% ipython --no-banner

In [1]: import numpy as np

In [2]: np.set_printoptions(precision=3, suppress=True, linewidth=200, legacy="1.25")

In [3]: K = np.load("test6.npy")

In [4]: K
Out[4]: 
array([[  0.   ,   0.   , -29.057, -33.163, -47.782, -25.63 , -20.513],
       [  0.   ,   0.   , -28.805, -32.752, -47.286, -25.31 , -20.368],
       [  0.   ,   0.   , -27.845, -31.194, -45.4  , -24.098, -19.812],
       [  0.   ,   0.   , -22.367, -22.541, -34.804, -17.36 , -16.581],
       [  0.   ,   0.   , -21.474, -21.175, -33.106, -16.295, -16.042],
       [  0.   ,   0.   , -21.437, -21.12 , -33.037, -16.252, -16.02 ],
       [  0.   ,   0.   , -20.834, -20.208, -31.899, -15.541, -15.654],
       [  0.   ,   0.   , -11.637,  -7.565, -15.392,  -5.659,  -9.751],
       [  0.   ,   0.   ,  -9.824,  -5.507, -12.429,  -4.049,  -8.475],
       [  0.   ,   0.   ,  -7.514,  -3.24 ,  -8.89 ,  -2.28 ,  -6.754],
       [  0.   ,   0.   ,  -5.22 ,  -1.521,  -5.722,  -0.955,  -4.902],
       [  0.   ,   0.   ,  -4.652,  -1.197,  -5.002,  -0.71 ,  -4.415],
       [  0.   ,   0.   ,  -2.79 ,  -0.446,  -2.841,  -0.175,  -2.732],
       [  0.   ,   0.   ,  -1.504,  -0.178,  -1.5  ,  -0.029,  -1.495],
       [  0.   ,   0.   ,  -1.008,  -0.112,  -1.002,  -0.009,  -1.005],
       [  0.   ,   0.   ,  -0.757,  -0.082,  -0.753,  -0.004,  -0.756],
       [  0.   ,   0.   ,   2.139,   0.371,   2.248,   0.07 ,   2.115],
       [  0.   ,   0.   ,   3.581,   0.873,   3.949,   0.285,   3.486],
       [  0.   ,   0.   ,   8.156,   3.929,  10.357,   2.055,   7.471],
       [  0.   ,   0.   ,   9.045,   4.729,  11.743,   2.558,   8.192],
       [  0.   ,   0.   ,  21.427,  19.531,  33.447,  12.47 ,  17.27 ],
       [  0.   ,   0.   ,  22.94 ,  21.627,  36.287,  13.914,  18.303],
       [  0.   ,   0.   ,  39.216,  46.054,  68.04 ,  31.002,  28.882],
       [  0.   ,   0.   ,  45.605,  56.259,  80.897,  38.226,  32.863]])

In [5]: U, sv, Vt = np.linalg.svd(K)

In [6]: vecs = Vt[:(sv > 1e-8).sum()]

In [7]: rng = np.random.default_rng(64964)

In [8]: x0 = K[5] + 3 * K[13] + rng.integers(2) * np.eye(7)[5]

In [9]: x0
Out[9]: array([  0.   ,   0.   , -25.949, -21.654, -37.537, -16.339, -20.505])

In [10]: np.linalg.matrix_rank(np.vstack([K, x0]))
Out[10]: 5

In [11]: np.allclose(vecs.T @ vecs @ x0, x0)
Out[11]: True

In [12]: np.round(np.diag(vecs.T @ vecs), 3) + 0
Out[12]: array([0., 0., 1., 1., 1., 1., 1.])

In [13]: round(float(np.linalg.norm(x0 - vecs.T @ vecs @ x0)), 3)
Out[13]: 0.0
